% python3 -q
>>> import numpy as np
>>> np.set_printoptions(precision=2, suppress=True, linewidth=100, legacy="1.25")
>>> K = np.loadtxt("sample2.csv", delimiter=",")
>>> print(K)
[[ 0.  0.  0. -7. -3.]
 [ 0.  0.  0.  2.  0.]
 [ 0.  0.  0. -8.  0.]
 [-7.  2. -8.  0.  0.]
 [-3.  0.  0.  0.  0.]]
>>> # looks like rank 4
>>> x = np.array([0, 1, 1, 2, 1])
>>> print(K @ np.eye(5)[1])
[0. 0. 0. 2. 0.]
>>> print(K @ np.ones(5))
[-10.   2.  -8. -13.  -3.]
>>> print(K @ (2 * x))
[-34.   8. -32. -12.   0.]
>>> print(np.sign((K @ x).round(6)))
[-1.  1. -1. -1.  0.]
>>> print(np.einsum("ij,j->i", K, x))
[-17.   4. -16.  -6.   0.]
>>> print(K @ x)
[-17.   4. -16.  -6.   0.]
>>> A = np.loadtxt("x.csv", delimiter=",")
>>> print(A)
[[0.27 0.13 0.33 0.27]
 [0.27 0.4  0.2  0.13]
 [0.22 0.22 0.33 0.22]
 [0.11 0.   0.33 0.56]]
>>> # row-stochastic, so 1 is an eigenvalue
>>> print(np.linalg.matrix_power(A, 100))
[[0.2  0.16 0.31 0.33]
 [0.2  0.16 0.31 0.33]
 [0.2  0.16 0.31 0.33]
 [0.2  0.16 0.31 0.33]]
>>> print(A.sum(axis=1))
[1. 1. 1. 1.]
>>> p = np.eye(4)[0]
>>> for _ in range(6):
...     p = p @ A
...     print(p.round(2))
... 
[0.27 0.13 0.33 0.27]
[0.21 0.16 0.32 0.31]
[0.2  0.16 0.31 0.32]
[0.2  0.16 0.31 0.32]
[0.2  0.16 0.31 0.32]
[0.2  0.16 0.31 0.33]
>>> proj = np.triu(np.array([[3, -7, 2, -3], [-2, 1, -3, -7], [-7, 1, -7, -6], [4, -1, -3, 3]]), 1) + np.eye(4)
>>> B = proj @ A @ np.linalg.inv(proj)
>>> print(np.linalg.matrix_rank(B))
4
>>> print(np.round(np.poly(B), 2) + 0)
[ 1.   -1.56  0.63 -0.07  0.  ]
>>> rng = np.random.default_rng(663646)
>>> idx = rng.permutation(4)
>>> B = A[:, idx] * rng.choice([-1, 1], 4)
>>> print(B)
[[ 0.27 -0.33 -0.13  0.27]
 [ 0.27 -0.2  -0.4   0.13]
 [ 0.22 -0.33 -0.22  0.22]
 [ 0.11 -0.33 -0.    0.56]]
>>> Uu, _, Vh = np.linalg.svd(A.T @ B)
>>> print(np.round(np.linalg.lstsq(A, B)[0], 2) + 0)
[[ 1.  0.  0.  0.]
 [ 0.  0. -1.  0.]
 [ 0. -1.  0.  0.]
 [ 0.  0.  0.  1.]]
>>> print(idx)
[0 2 1 3]
>>> B = np.linalg.inv(A)
>>> print(np.round(A @ B, 2) + 0)
[[1. 0. 0. 0.]
 [0. 1. 0. 0.]
 [0. 0. 1. 0.]
 [0. 0. 0. 1.]]
>>> print(np.allclose(B, A.T))
False
